$ python3 -q
>>> import numpy as np
>>> np.set_printoptions(precision=2, suppress=True, linewidth=140, legacy="1.25")
>>> rnd = lambda a: np.round(a, 2) + 0
>>> data = np.load("arr.npy")
>>> print(data)
[[ 0  0  0]
 [-1  0  1]
 [ 0  0  0]
 [ 0  0  0]
 [ 1 -1  1]
 [ 2 -1  0]
 [ 1  0  2]
 [ 2 -1  0]
 [ 0  0  0]
 [ 2 -1  0]]
>>> x0 = np.array([2, 1, 0])
>>> y = data @ x0
>>> print(y)
[ 0 -2  0  0  1  3  2  3  0  3]
>>> print(rnd(np.linalg.lstsq(data, y)[0]))
[2. 1. 0.]
>>> print(rnd(np.linalg.pinv(data) @ data))
[[1. 0. 0.]
 [0. 1. 0.]
 [0. 0. 1.]]
>>> print(rnd(np.linalg.solve(data.T @ data, data.T @ y)))
[2. 1. 0.]
>>> rng = np.random.default_rng(7639)
>>> y = y + 0.1 * rng.normal(size=10)
>>> print(rnd(y))
[ 0.   -1.86 -0.06  0.    0.98  3.04  2.06  2.98  0.    2.98]
>>> beta, *_ = np.linalg.lstsq(data, y)
>>> print(rnd(beta))
[1.97 0.97 0.04]
>>> print(beta.round())
[2. 1. 0.]
>>> gram = np.cov(data, rowvar=False)
>>> print(np.median(data, axis=0))
[0.5 0.  0. ]
>>> print(rnd(np.corrcoef(data[:, 1], data[:, 2])[0, 1]))
0.18
>>> print(np.argwhere(np.triu(np.abs(np.corrcoef(data.T)) > 0.8, 1)))
[[0 1]]
>>> print(gram.shape)
(3, 3)
>>> print(rnd(np.linalg.eigvalsh(gram)[::-1]))
[1.34 0.48 0.06]
>>> print(rnd(gram))
[[ 1.12 -0.47 -0.09]
 [-0.47  0.27  0.07]
 [-0.09  0.07  0.49]]
>>> print(np.argsort(-data.std(axis=0).round(6), kind="stable"))
[0 2 1]
>>> m1 = np.loadtxt("block12.csv", delimiter=",")
>>> print(m1)
[[ 0.77  0.98  3.14  0.87]
 [-3.52  1.7   5.1   2.34]
 [ 4.21 -4.75 -0.65  3.44]
 [ 0.91 -5.07  0.84  3.77]
 [ 0.08  0.32  3.24  1.18]
 [-3.02 -4.7   2.41  5.73]
 [ 4.39 -0.45  0.06  4.52]
 [ 1.28  0.84  2.88  0.77]
 [ 0.85 -0.1   2.93  0.47]
 [ 3.22 -0.4   2.16 -1.48]
 [ 2.09  0.94  2.01  2.74]
 [ 1.91 -1.51  1.29  3.52]
 [-0.61 -4.08  1.5   5.13]
 [ 6.84 -0.52 -0.23  0.71]
 [-3.86  3.22  5.52  2.84]
 [ 4.47  1.71  1.65  0.16]
 [ 3.32 -4.39 -0.88  6.49]
 [ 0.47 -0.87  2.9   0.59]
 [ 2.55  0.22  2.06  0.87]]
>>> x0 = np.array([-4, 7, 6, 9])
>>> y = m1 @ x0
>>> beta, lr = np.zeros(4), 1 / np.linalg.norm(m1, 2) ** 2
>>> for i in range(20):
...     beta -= lr * m1.T @ (m1 @ beta - y)
...     if i % 5 == 0: print(i, round(np.linalg.norm(m1 @ beta - y), 2))
... 
0 67.24
5 21.09
10 13.85
15 9.14
>>> print(rnd(np.linalg.cond(m1)))
3.54
>>> d = np.linalg.norm(m1[:, None] - m1[None], axis=-1)
>>> print((d + 1e9 * np.eye(19)).round(6).argmin(axis=1))
[ 7 14 16 12  0 12 11  0 17 18 18 10  3 15  1 18  2  8  7]
>>> print(np.linalg.matrix_rank(d ** 2))
6
>>> Ac = (m1 - m1.mean(axis=0)) / m1.std(axis=0)
>>> print(np.argwhere(np.abs(Ac) > 2))
[[14  2]]
>>> print(rnd(Ac.std(axis=0)))
[1. 1. 1. 1.]
>>> beta = np.linalg.lstsq(np.delete(Ac, 3, axis=1), Ac[:, 3])[0]
>>> print(rnd(beta))
[-2.63  1.17 -3.22]
>>> arr = np.array([[9, 0], [0, 3]])
>>> # 2 groups of indices that never mix
>>> q = arr.astype(float).copy()
>>> for j in range(2):
...     q[:, j] -= q[:, :j] @ (q[:, :j].T @ q[:, j])
...     q[:, j] /= np.linalg.norm(q[:, j])
... 
>>> print(q.T @ arr)
[[9. 0.]
 [0. 3.]]
>>> print(q.T @ q)
[[1. 0.]
 [0. 1.]]
>>> E = np.loadtxt("layer4.csv", delimiter=",")
>>> print(E)
[[ 0.87 -0.13  1.   -0.13]
 [ 0.99 -0.01  1.   -0.01]
 [ 1.46  0.46  1.    0.46]
 [ 1.66  0.66  1.    0.66]
 [ 0.04 -0.96  1.   -0.96]
 [ 3.34  2.34  1.    2.34]
 [ 1.7   0.7   1.    0.7 ]
 [-3.39 -4.39  1.   -4.39]
 [ 4.04  3.04  1.    3.04]
 [ 0.33 -0.67  1.   -0.67]
 [-3.31 -4.31  1.   -4.31]
 [ 4.34  3.34  1.    3.34]
 [ 3.74  2.74  1.    2.74]
 [ 1.73  0.73  1.    0.73]
 [ 5.55  4.55  1.    4.55]
 [-3.67 -4.67  1.   -4.67]
 [-3.76 -4.76  1.   -4.76]
 [ 2.53  1.53  1.    1.53]
 [ 0.05 -0.95  1.   -0.95]
 [ 0.68 -0.32  1.   -0.32]
 [ 1.66  0.66  1.    0.66]
 [ 2.23  1.23  1.    1.23]
 [ 3.14  2.14  1.    2.14]
 [ 3.47  2.47  1.    2.47]
 [ 1.16  0.16  1.    0.16]
 [-4.38 -5.38  1.   -5.38]]
>>> def softmax(z):
...     e = np.exp(z - z.max(axis=-1, keepdims=True))
...     return e / e.sum(axis=-1, keepdims=True)
... 
>>> print(rnd(softmax(E[0] + 5)))
[0.35 0.13 0.4  0.13]
>>> print(rnd(softmax(10 * E[0])))
[0.21 0.   0.79 0.  ]
>>> print(rnd(softmax(E[0])))
[0.35 0.13 0.4  0.13]
>>> scores = E @ E.T / np.sqrt(4)
>>> print(softmax(scores).round(6).argmax(axis=1))
[14 14 14 14 25 14 14 25 14 25 25 14 14 14 14 25 25 14 25 14 14 14 14 14 14 25]
>>> print(rnd(softmax(scores)[0] @ E))
[2.63 1.63 1.   1.63]
>>> U, sigma, VT = np.linalg.svd(E)
>>> print(rnd(sigma))
[23.73  6.53  0.    0.  ]
>>> B = U[:, :2] @ np.diag(sigma[:2]) @ VT[:2]
>>> print(rnd(np.abs(E - B).max()))
0.0
>>> Ac = data - data.mean(axis=0)
>>> U, sigma, VT = np.linalg.svd(Ac, full_matrices=False)
>>> print(rnd(sigma ** 2 / (sigma ** 2).sum()))
[0.71 0.25 0.03]
>>> print(rnd(np.abs(VT[-1])))
[0.4  0.92 0.06]
>>> print(rnd(VT[0] * np.sign(VT[0, np.abs(VT[0]).argmax()])))
[ 0.91 -0.4  -0.13]
>>> print(np.searchsorted(np.cumsum(sigma ** 2) / (sigma ** 2).sum(), 0.9) + 1)
2
>>> print(rnd((sigma ** 2).sum() ** 2 / (sigma ** 4).sum()))
1.74
>>> print(rnd(Ac.mean(axis=0)))
[0. 0. 0.]
>>> print(np.abs(U[:, 0]).argmax())
1
